In [1]: import numpy as np

In [2]: import numpy.linalg as la

In [3]: np.set_printoptions(suppress=True, linewidth=120)

In [4]: X = np.array([[1, 2, 3, 2, 3, 2, 3, 2],
   ...:     [2, 4, 6, 4, 6, 4, 6, 4],
   ...:     [3, 6, 9, 6, 9, 6, 9, 6],
   ...:     [2, 4, 6, 4, 6, 4, 6, 4],
   ...:     [3, 6, 9, 6, 9, 6, 9, 6],
   ...:     [2, 4, 6, 4, 6, 4, 6, 4],
   ...:     [3, 6, 9, 6, 9, 6, 9, 6],
   ...:     [2, 4, 6, 4, 6, 4, 6, 4]])

In [5]: U, s, vt = la.svd(X)

In [6]: vecs = vt[:(s > 1e-8).sum()]

In [7]: rng = np.random.default_rng(173127)

In [8]: vec = X[4] + 4 * X[0] + rng.integers(2) * np.eye(8)[0]

In [9]: vec
Out[9]: array([ 7., 14., 21., 14., 21., 14., 21., 14.])

In [10]: np.round(vecs.T @ vecs, 2)
Out[10]: 
array([[0.02, 0.05, 0.07, 0.05, 0.07, 0.05, 0.07, 0.05],
       [0.05, 0.09, 0.14, 0.09, 0.14, 0.09, 0.14, 0.09],
       [0.07, 0.14, 0.2 , 0.14, 0.2 , 0.14, 0.2 , 0.14],
       [0.05, 0.09, 0.14, 0.09, 0.14, 0.09, 0.14, 0.09],
       [0.07, 0.14, 0.2 , 0.14, 0.2 , 0.14, 0.2 , 0.14],
       [0.05, 0.09, 0.14, 0.09, 0.14, 0.09, 0.14, 0.09],
       [0.07, 0.14, 0.2 , 0.14, 0.2 , 0.14, 0.2 , 0.14],
       [0.05, 0.09, 0.14, 0.09, 0.14, 0.09, 0.14, 0.09]])

In [11]: round(la.norm(vec - vecs.T @ vecs @ vec), 2)
Out[11]: np.float64(0.0)

In [12]: np.round(np.sort(np.abs(la.eigvals(X))), 2) + 0
Out[12]: array([ 0.,  0.,  0.,  0.,  0.,  0.,  0., 44.])

In [13]: np.round(np.abs(la.eigvals(X)).max(), 2)
Out[13]: np.float64(44.0)

In [14]: la.determinant(X)
AttributeError: module 'numpy.linalg' has no attribute 'determinant'


In [15]: np.allclose(X, X.T)
Out[15]: True

In [16]: M = np.array([[21, -2, -7, -8, -5, -4, 4],
    ...:     [-2, 22, 0, -7, 4, 8, -6],
    ...:     [-7, 0, 14, 6, 9, -4, -4],
    ...:     [-8, -7, 6, 11, 2, -2, -5],
    ...:     [-5, 4, 9, 2, 33, 0, 10],
    ...:     [-4, 8, -4, -2, 0, 29, -7],
    ...:     [4, -6, -4, -5, 10, -7, 20]])

In [17]: B = M + rng.integers(-2, 3, (7, 6)) @ rng.integers(-2, 3, (6, 7))

In [18]: B
Out[18]: 
array([[ 13,  -6,   1,   1,  -5,   2,   7],
       [  4,  24,  -6,  -8,  12,   5,  -7],
       [ -4,  -6,   6,  10,   7,  -2,   1],
       [ -8, -10,  12,  20,   4,   4,  -6],
       [ -6,   1,  13,   5,  31,   1,   9],
       [ -3,   7,  12,   0,   4,  39,  -9],
       [  8,  -2, -26,  -7,  12, -17,  22]])

In [19]: np.round(la.svd(B - M, compute_uv=False), 2) + 0
Out[19]: array([36.52, 15.54, 11.99,  7.38,  4.22,  2.41,  0.  ])

In [20]: np.abs(B - M).sum(axis=1)
Out[20]: array([38, 27, 30, 27, 15, 36, 46])

In [21]: la.matrix_rank(B - M, tol=1e-8)
Out[21]: np.int64(6)

In [22]: idx = rng.permutation(7)

In [23]: idx
Out[23]: array([5, 1, 0, 3, 6, 4, 2])

In [24]: B = M[idx][:, idx]

In [25]: np.trace(B)
Out[25]: np.int64(150)

In [26]: L = la.cholesky(M)

In [27]: la.eigvalsh(M).min() > 0
Out[27]: np.True_

In [28]: A = np.load("run5.npy")

In [29]: A
Out[29]: 
array([[ 7.,  0.,  0.],
       [ 0., -2.,  0.],
       [ 0.,  0., -2.]])

In [30]: evals, vecs = la.eigh(A)

In [31]: vecs.T @ A @ vecs
Out[31]: 
array([[-2.,  0.,  0.],
       [ 0., -2.,  0.],
       [ 0.,  0.,  7.]])

In [32]: np.abs(vecs[:, -1])
Out[32]: array([1., 0., 0.])

In [33]: vecs.T @ vecs
Out[33]: 
array([[1., 0., 0.],
       [0., 1., 0.],
       [0., 0., 1.]])

In [34]: np.abs(vecs[:, -1]).round(6).argmax()
Out[34]: np.int64(0)

In [35]: vecs @ np.diag(evals) @ vecs.T
Out[35]: 
array([[ 7.,  0.,  0.],
       [ 0., -2.,  0.],
       [ 0.,  0., -2.]])

In [36]: np.round(la.svd(A, compute_uv=False), 2)
Out[36]: array([7., 2., 2.])

In [37]: np.all(la.eigvalsh(A) > 0)
Out[37]: np.False_

In [38]: round(float(la.eigvalsh(A).min()), 2)
Out[38]: -2.0

In [39]: evals, vecs = la.eigh(A)

In [40]: vec = np.array([2, -2, -2])

In [41]: np.round(la.eigvalsh(A[1:, 1:]), 2)
Out[41]: array([-2., -2.])

In [42]: vec @ A @ vec
Out[42]: np.float64(12.0)

In [43]: u = np.array([1, -2, -3])

In [44]: B = A + np.outer(u, np.eye(3)[2])

In [45]: B
Out[45]: 
array([[ 7.,  0.,  1.],
       [ 0., -2., -2.],
       [ 0.,  0., -5.]])

In [46]: la.matrix_rank(B - A)
Out[46]: np.int64(1)

In [47]: la.matrix_rank(la.inv(B) - la.inv(A), tol=1e-8)
Out[47]: np.int64(1)

In [48]: np.round(la.svd(A, compute_uv=False), 2)
Out[48]: array([7., 2., 2.])

In [49]: A.sum(axis=0)
Out[49]: array([ 7., -2., -2.])

In [50]: np.unravel_index(np.abs(A).argmax(), A.shape)
Out[50]: (np.int64(0), np.int64(0))

In [51]: A.sum(axis=1)
Out[51]: array([ 7., -2., -2.])

In [52]: la.matrix_rank(A)
Out[52]: np.int64(3)

In [53]: np.abs(A).max()
Out[53]: np.float64(7.0)

In [54]: mat = np.load("a.npy")

In [55]: mat
Out[55]: 
array([[ -3,  -2,  -2,   0],
       [  3,   3,   0,  -3],
       [  9,  10,  -2, -12]])

In [56]: U, s, vt = la.svd(mat)

In [57]: s.round(2) + 0
Out[57]: array([19.01,  3.41,  0.  ])

In [58]: np.argmax(s[:-1] / (s[1:] + 1e-6)) + 1
Out[58]: np.int64(2)

In [59]: B = U[:, :2] @ np.diag(s[:2]) @ vt[:2]

In [60]: round(la.norm(mat - B) / la.norm(mat), 2)
Out[60]: np.float64(0.0)

In [61]: la.matrix_rank(B)
Out[61]: np.int64(2)

In [62]: B.round(2) + 0
Out[62]: 
array([[ -3.,  -2.,  -2.,   0.],
       [  3.,   3.,   0.,  -3.],
       [  9.,  10.,  -2., -12.]])

In [63]: U, s, vt = la.svd(mat, full_matrices=False)

In [64]: s.round(2) + 0
Out[64]: array([19.01,  3.41,  0.  ])

In [65]: np.round(U.T @ mat @ vt.T, 2) + 0
Out[65]: 
array([[19.01,  0.  ,  0.  ],
       [ 0.  ,  3.41,  0.  ],
       [ 0.  ,  0.  ,  0.  ]])

In [66]: round(np.sqrt((s ** 2).sum()), 2), round(la.norm(mat), 2)
Out[66]: (np.float64(19.31), np.float64(19.31))

In [67]: np.abs(U[:, 0]).round(6).argmax()
Out[67]: np.int64(2)

In [68]: U, s, vt = la.svd(mat)

In [69]: vecs = vt[:(s > 1e-8).sum()]

In [70]: vec = mat[1] + -1 * mat[2] + rng.integers(2) * np.eye(4)[3]

In [71]: vec
Out[71]: array([-6., -7.,  2., 10.])

In [72]: np.round(vecs.T @ vecs, 2)
Out[72]: 
array([[ 0.54,  0.38,  0.31, -0.08],
       [ 0.38,  0.35,  0.08, -0.27],
       [ 0.31,  0.08,  0.46,  0.38],
       [-0.08, -0.27,  0.38,  0.65]])

In [73]: la.matrix_rank(np.vstack([mat, vec]))
Out[73]: np.int64(3)

In [74]: np.allclose(vecs.T @ vecs @ vec, vec)
Out[74]: False

In [75]: np.round(np.diag(vecs.T @ vecs), 2)
Out[75]: array([0.54, 0.35, 0.46, 0.65])

In [76]: vec = np.array([2, 1, 1, 0])

In [77]: h = np.maximum(mat @ vec, 0)

In [78]: mat.T @ h
Out[78]: array([ 261,  287,  -52, -339])

In [79]: np.flatnonzero(h > 1e-9)
Out[79]: array([1, 2])

In [80]: np.round(np.tanh(mat @ vec), 2)
Out[80]: array([-1.,  1.,  1.])

In [81]: np.maximum(mat @ (3 * vec), 0)
Out[81]: array([ 0, 27, 78])

In [82]: mat * (h > 1e-9)[:, None]
Out[82]: 
array([[  0,   0,   0,   0],
       [  3,   3,   0,  -3],
       [  9,  10,  -2, -12]])

In [83]: h
Out[83]: array([ 0,  9, 26])

In [84]: J = np.array([[-1.7, -0.4, -1.4, 1.1, -0.3, 0.2],
    ...:     [0.5, 1.1, -0.3, -0.3, -0.4, -0.5],
    ...:     [0.0, 0.0, 1.2, 2.0, -0.1, -0.5],
    ...:     [2.1, 0.4, -0.6, 0.3, -2.9, 0.0],
    ...:     [0.7, -1.6, 0.5, -0.2, 0.4, 2.1]])

In [85]: J[2] = J[1] + 0.3 * rng.normal(size=6)

In [86]: J.round(2)
Out[86]: 
array([[-1.7 , -0.4 , -1.4 ,  1.1 , -0.3 ,  0.2 ],
       [ 0.5 ,  1.1 , -0.3 , -0.3 , -0.4 , -0.5 ],
       [ 0.72,  0.92, -1.01, -0.28, -0.39, -1.06],
       [ 2.1 ,  0.4 , -0.6 ,  0.3 , -2.9 ,  0.  ],
       [ 0.7 , -1.6 ,  0.5 , -0.2 ,  0.4 ,  2.1 ]])

In [87]: W = np.array([[1, 0], [-1, 0], [1, -1], [1, -2], [-1, -1], [-1, -1]])

In [88]: beta = np.array([-4, 0])

In [89]: hid = np.maximum(J @ W + beta, 0)

In [90]: la.matrix_rank(hid)
Out[90]: np.int64(2)

In [91]: Z = np.array([[0, 2, 2], [1, 1, 0]])

In [92]: W @ Z
Out[92]: 
array([[ 0,  2,  2],
       [ 0, -2, -2],
       [-1,  1,  2],
       [-2,  0,  2],
       [-1, -3, -2],
       [-1, -3, -2]])

In [93]: np.round(hid @ Z, 2)
Out[93]: 
array([[0.  , 0.  , 0.  ],
       [1.8 , 1.8 , 0.  ],
       [3.03, 3.03, 0.  ],
       [2.9 , 3.5 , 0.6 ],
       [0.  , 0.  , 0.  ]])

In [94]: T = np.stack([J, -2 * J, J[::-1]])

In [95]: np.round(np.einsum("bij,cij->bc", T, T), 2)
Out[95]: 
array([[ 33.48, -66.96,   6.88],
       [-66.96, 133.91, -13.76],
       [  6.88, -13.76,  33.48]])

In [96]: np.round(T.sum(axis=0), 2)
Out[96]: 
array([[ 2.4, -1.2,  1.9, -1.3,  0.7,  1.9],
       [ 1.6, -0.7, -0.3,  0.6, -2.5,  0.5],
       [ 0. ,  0. ,  0. ,  0. ,  0. ,  0. ],
       [-1.6,  0.7,  0.3, -0.6,  2.5, -0.5],
       [-2.4,  1.2, -1.9,  1.3, -0.7, -1.9]])

In [97]: la.matrix_rank(T.reshape(3, -1))
Out[97]: np.int64(2)
